% python3 -q
>>> import numpy as np
>>> np.set_printoptions(precision=2, suppress=True, linewidth=100, floatmode="fixed")
>>> rng = np.random.default_rng(42)
>>> arr = np.triu(rng.random((10, 10)) < 0.2, 1).astype(int)
>>> arr = arr + arr.T
>>> print(arr)
[[0 0 0 0 1 0 0 0 1 0]
 [0 0 0 0 0 0 0 1 0 0]
 [0 0 0 0 0 1 0 1 1 0]
 [0 0 0 0 0 1 1 0 0 0]
 [1 0 0 0 0 0 0 0 0 1]
 [0 0 1 1 0 0 0 0 1 1]
 [0 0 0 1 0 0 0 0 1 0]
 [0 1 1 0 0 0 0 0 0 0]
 [1 0 1 0 0 1 1 0 0 0]
 [0 0 0 0 1 1 0 0 0 0]]
>>> labels = rng.permutation(10)
>>> print(labels)
[1 4 2 7 3 6 8 5 0 9]
>>> M2 = arr[labels][:, labels]
>>> print(np.trace(M2))
0
>>> print(np.allclose(M2, arr))
False
>>> print(M2)
[[0 0 0 1 0 0 0 0 0 0]
 [0 0 0 0 0 0 0 0 1 1]
 [0 0 0 1 0 0 1 1 0 0]
 [1 0 1 0 0 0 0 0 0 0]
 [0 0 0 0 0 1 0 1 0 0]
 [0 0 0 0 1 0 1 0 0 0]
 [0 0 1 0 0 1 0 1 1 0]
 [0 0 1 0 1 0 1 0 0 1]
 [0 1 0 0 0 0 1 0 0 0]
 [0 1 0 0 0 0 0 1 0 0]]
>>> F = np.tanh(np.array([[0.7, -1.1, 1.2],
...     [-1.6, 0.9, 0.7],
...     [1.2, 1.2, -2.6],
...     [-0.7, 0.3, -0.5],
...     [-0.9, -3.3, 0.0],
...     [-1.0, 0.1, -0.2],
...     [-0.8, -0.2, 0.0],
...     [-0.4, -0.2, -1.2],
...     [1.6, 0.6, -0.4],
...     [0.3, 0.1, -1.3],
...     [-0.6, -0.2, 0.2],
...     [0.5, -1.2, -1.9],
...     [0.5, 1.4, 1.5],
...     [0.6, -0.4, 0.5],
...     [0.7, 1.6, 0.6],
...     [0.4, 0.0, -0.1],
...     [-0.8, -0.4, -1.1],
...     [0.3, 1.0, -0.8],
...     [-1.4, 0.7, 0.1],
...     [-1.0, -0.6, -0.3],
...     [1.1, 0.0, 1.4],
...     [1.5, -0.8, 1.5]]) @ np.array([[0.4, 1.7, -0.9, -0.4, -1.4, -0.9, -0.3, 0.7],
...     [-0.2, 0.2, 1.8, -0.9, -0.2, 0.5, -0.9, -1.2],
...     [-1.4, 0.6, -0.5, 0.2, 1.6, -0.1, 0.3, -0.6]]))
>>> print(F)
[[-0.83  0.93 -1.00  0.74  0.82 -0.86  0.81  0.80]
 [-0.95 -0.97  0.99 -0.03  1.00  0.95 -0.12 -0.99]
 [ 1.00  0.62  0.98 -0.97 -1.00 -0.22 -0.98  0.74]
 [ 0.35 -0.89  0.89 -0.09  0.12  0.68 -0.21 -0.50]
 [ 0.29 -0.98 -1.00  1.00  0.96 -0.69  1.00  1.00]
 [-0.14 -0.95  0.83  0.26  0.79  0.75  0.15 -0.60]
 [-0.27 -0.89  0.35  0.46  0.82  0.55  0.40 -0.31]
 [ 0.92 -0.89  0.54  0.10 -0.87  0.36 -0.06  0.59]
 [ 0.79  0.99 -0.16 -0.85 -1.00 -0.80 -0.81  0.56]
 [ 0.96 -0.24  0.51 -0.44 -0.99 -0.09 -0.52  0.70]
 [-0.45 -0.74  0.08  0.43  0.83  0.40  0.40 -0.29]
 [ 1.00 -0.49 -0.93  0.46 -1.00 -0.70  0.35  0.99]
 [-0.97  0.97  0.87 -0.82  0.89  0.10 -0.74 -0.98]
 [-0.36  0.85 -0.91  0.22  0.04 -0.66  0.32  0.54]
 [-0.71  0.95  0.96 -0.92 -0.33  0.11 -0.90 -0.95]
 [ 0.29  0.55 -0.30 -0.18 -0.62 -0.34 -0.15  0.33]
 [ 0.86 -0.97  0.50  0.43 -0.51  0.56  0.26  0.52]
 [ 0.78  0.23  0.96 -0.83 -0.96  0.30 -0.84 -0.47]
 [-0.69 -0.97  0.99 -0.05  0.96  0.92 -0.18 -0.95]
 [ 0.14 -0.96 -0.03  0.71  0.78  0.56  0.64  0.20]
 [-0.91  0.99 -0.93 -0.16  0.60 -0.81  0.09 -0.07]
 [-0.87  1.00 -1.00  0.40  0.43 -0.96  0.62  0.80]]
>>> M2 = np.c_[F[:, :2] @ np.array([[3, -1], [4, -1]]), np.array([1, 1, 2, 3, 3, 1, 2, 3, 1, 3, 1, 1, 0, 0, 0, 2, 0, 1, 0, 3, 0, 1])]
>>> print(M2)
[[ 1.25 -0.11  1.00]
 [-6.73  1.92  1.00]
 [ 5.47 -1.62  2.00]
 [-2.53  0.55  3.00]
 [-3.03  0.68  3.00]
 [-4.20  1.09  1.00]
 [-4.36  1.16  2.00]
 [-0.83 -0.02  3.00]
 [ 6.34 -1.78  1.00]
 [ 1.89 -0.71  3.00]
 [-4.28  1.18  1.00]
 [ 1.05 -0.51  1.00]
 [ 0.94  0.01  0.00]
 [ 2.29 -0.48  0.00]
 [ 1.70 -0.25  0.00]
 [ 3.08 -0.84  2.00]
 [-1.30  0.11  0.00]
 [ 3.24 -1.00  1.00]
 [-5.96  1.66  0.00]
 [-3.44  0.82  3.00]
 [ 1.24 -0.08  0.00]
 [ 1.37 -0.13  1.00]]
>>> print(np.linalg.matrix_rank(M2))
3
>>> Xs = (F - F.mean(axis=0)) / F.std(axis=0)
>>> print(Xs.std(axis=0))
[1.00 1.00 1.00 1.00 1.00 1.00 1.00 1.00]
>>> print(np.argwhere(np.abs(Xs) > 2))
[]
>>> c = np.linalg.lstsq(np.delete(Xs, 4, axis=1), Xs[:, 4])[0]
>>> print(c)
[-0.54 -0.54  0.73 -1.73 -0.59  2.43 -0.30]
>>> dist = np.linalg.norm(F[:, None] - F[None], axis=-1)
>>> print(np.linalg.matrix_rank(dist ** 2))
10
>>> W0 = np.array([[0.1, -1.3, -0.9, 0.0, -0.1, 1.3, -0.7, -0.1, 0.6],
...     [0.13, -1.3, -1.02, -0.09, -0.23, 1.27, -0.71, -0.07, 0.59],
...     [-0.5, -0.4, -0.6, 1.8, -0.3, 0.2, -2.3, -0.1, 0.7]])
>>> Uu, sigma, vt = np.linalg.svd(W0, full_matrices=False)
>>> print(np.abs(Uu[:, 0]).round(6).argmax())
2
>>> print(sigma)
[3.85 2.33 0.14]
>>> print(sigma / sigma[0])
[1.00 0.61 0.04]
>>> print(Uu.shape, sigma.shape, vt.shape)
(3, 3) (3,) (3, 9)
>>> print(np.round(np.sqrt((sigma ** 2).sum()), 2), round(np.linalg.norm(W0), 2))
4.5 4.5
>>> M2 = W0 + rng.integers(-2, 3, (3, 2)) @ rng.integers(-2, 3, (2, 9))
>>> print(M2)
[[ 1.10  2.70 -0.90 -2.00 -0.10  1.30  0.30 -1.10  0.60]
 [-1.87 -3.30 -1.02  1.91 -2.23  1.27  0.29 -1.07  1.59]
 [-1.50 -4.40 -0.60  3.80 -0.30  0.20 -3.30  0.90  0.70]]
>>> print(np.abs(M2 - W0).sum(axis=1))
[ 9.00 11.00  9.00]
>>> Uu, sigma, vt = np.linalg.svd(W0)
>>> print(np.argmax(sigma[:-1] / (sigma[1:] + 1e-6)) + 1)
2
>>> print(sigma)
[3.85 2.33 0.14]
>>> M2 = Uu[:, :2] @ np.diag(sigma[:2]) @ vt[:2]
>>> print(np.linalg.matrix_rank(M2))
2
>>> print(round(float(np.linalg.norm(W0 - M2, 2)), 2), round(float(sigma[2]), 2))
0.14 0.14
>>> print(M2)
[[ 0.11 -1.28 -0.95 -0.03 -0.17  1.27 -0.71 -0.08  0.59]
 [ 0.12 -1.32 -0.97 -0.06 -0.17  1.30 -0.70 -0.09  0.60]
 [-0.50 -0.40 -0.60  1.80 -0.30  0.20 -2.30 -0.10  0.70]]
>>> print(np.round(np.linalg.norm(W0 - M2) / np.linalg.norm(W0), 2))
0.03
>>> M = np.loadtxt("case7.csv", delimiter=",")
>>> print(M)
[[ 0.79  0.69  0.71  0.19]
 [-4.27 -4.24 -3.39 -1.17]
 [ 3.62  3.38  2.28  1.00]
 [-5.04 -4.98 -3.74 -1.19]
 [-3.00 -3.11 -2.33 -0.77]
 [-2.20 -2.37 -1.85 -0.51]
 [-1.25 -1.27 -1.10 -0.37]
 [-1.80 -1.31 -1.20 -0.26]
 [-1.82 -1.77 -1.24 -0.51]
 [ 1.16  1.27  0.82  0.42]
 [ 3.56  3.33  2.65  0.78]
 [-5.95 -6.05 -4.66 -1.59]
 [-9.12 -8.92 -6.69 -2.34]
 [ 1.97  1.94  1.47  0.50]
 [ 2.55  2.73  1.82  0.74]
 [ 2.18  2.34  1.84  0.41]
 [ 1.38  1.36  0.96  0.30]]
>>> dist = np.linalg.norm(M[:, None] - M[None], axis=-1)
>>> print(np.flatnonzero(dist[9] < dist.mean() / 2))
[ 0  9 13 14 15 16]
>>> print(dist.mean(axis=1).argmax())
12
>>> print(np.unravel_index(dist.round(6).argmax(), dist.shape))
(np.int64(10), np.int64(12))
>>> print(np.linalg.matrix_rank(dist ** 2))
6
>>> Uu, sigma, vt = np.linalg.svd(M)
>>> print(np.argmax(sigma[:-1] / (sigma[1:] + 1e-6)) + 1)
1
>>> M2 = Uu[:, :1] @ np.diag(sigma[:1]) @ vt[:1]
>>> print(np.linalg.matrix_rank(M2))
1
>>> print(round(np.linalg.norm(M - M2) / np.linalg.norm(M), 2))
0.03
>>> print(round(float(np.linalg.norm(M - M2, 2)), 2), round(sigma[1], 2))
0.57 0.57
>>> print(np.linalg.matrix_rank(M, rtol=0.05))
1
